$ python -q
>>> import numpy as np
>>> np.set_printoptions(suppress=True, linewidth=100)
>>> M = np.load("a.npy")
>>> M
array([[0, 0, 0, 0, 0, 1],
       [0, 0, 0, 1, 0, 0],
       [0, 0, 1, 0, 0, 0],
       [0, 0, 0, 0, 1, 0],
       [0, 1, 0, 0, 0, 0],
       [1, 0, 0, 0, 0, 0]])
>>> np.round(np.sort(np.abs(np.linalg.eigvals(M)))[::-1], 2)
array([1., 1., 1., 1., 1., 1.])
>>> M @ np.ones(6)
array([1., 1., 1., 1., 1., 1.])
>>> np.linalg.matrix_power(M, 100)
array([[1, 0, 0, 0, 0, 0],
       [0, 0, 0, 1, 0, 0],
       [0, 0, 1, 0, 0, 0],
       [0, 0, 0, 0, 1, 0],
       [0, 1, 0, 0, 0, 0],
       [0, 0, 0, 0, 0, 1]])
>>> np.linalg.matrix_power(M, 2)
array([[1, 0, 0, 0, 0, 0],
       [0, 0, 0, 0, 1, 0],
       [0, 0, 1, 0, 0, 0],
       [0, 1, 0, 0, 0, 0],
       [0, 0, 0, 1, 0, 0],
       [0, 0, 0, 0, 0, 1]])
>>> p = np.eye(6)[4]
>>> for _ in range(6):
...     p = p @ M
...     print(p.round(2))
... 
[0. 1. 0. 0. 0. 0.]
[0. 0. 0. 1. 0. 0.]
[0. 0. 0. 0. 1. 0.]
[0. 1. 0. 0. 0. 0.]
[0. 0. 0. 1. 0. 0.]
[0. 0. 0. 0. 1. 0.]
>>> np.round(np.sort(np.linalg.eigvals(M).real), 2)
array([-1. , -0.5, -0.5,  1. ,  1. ,  1. ])
>>> np.round(np.linalg.det(M), 2)
np.float64(-1.0)
>>> (M != 0).astype(int)
array([[0, 0, 0, 0, 0, 1],
       [0, 0, 0, 1, 0, 0],
       [0, 0, 1, 0, 0, 0],
       [0, 0, 0, 0, 1, 0],
       [0, 1, 0, 0, 0, 0],
       [1, 0, 0, 0, 0, 0]])
>>> (np.linalg.matrix_power((M != 0) + (M.T != 0) + np.eye(6), 6) > 0).astype(int)
array([[1, 0, 0, 0, 0, 1],
       [0, 1, 0, 1, 1, 0],
       [0, 0, 1, 0, 0, 0],
       [0, 1, 0, 1, 1, 0],
       [0, 1, 0, 1, 1, 0],
       [1, 0, 0, 0, 0, 1]])
>>> gram = M.T @ M
>>> np.diag(gram)
array([1, 1, 1, 1, 1, 1])
>>> (M @ M.T).shape
(6, 6)
>>> np.trace(gram), (M ** 2).sum()
(np.int64(6), np.int64(6))
>>> np.round(np.linalg.eigvalsh(gram)[::-1], 2)
array([1., 1., 1., 1., 1., 1.])
>>> np.linalg.matrix_rank(gram)
np.int64(6)
>>> np.allclose(gram, gram.T)
True
>>> gram
array([[1, 0, 0, 0, 0, 0],
       [0, 1, 0, 0, 0, 0],
       [0, 0, 1, 0, 0, 0],
       [0, 0, 0, 1, 0, 0],
       [0, 0, 0, 0, 1, 0],
       [0, 0, 0, 0, 0, 1]])
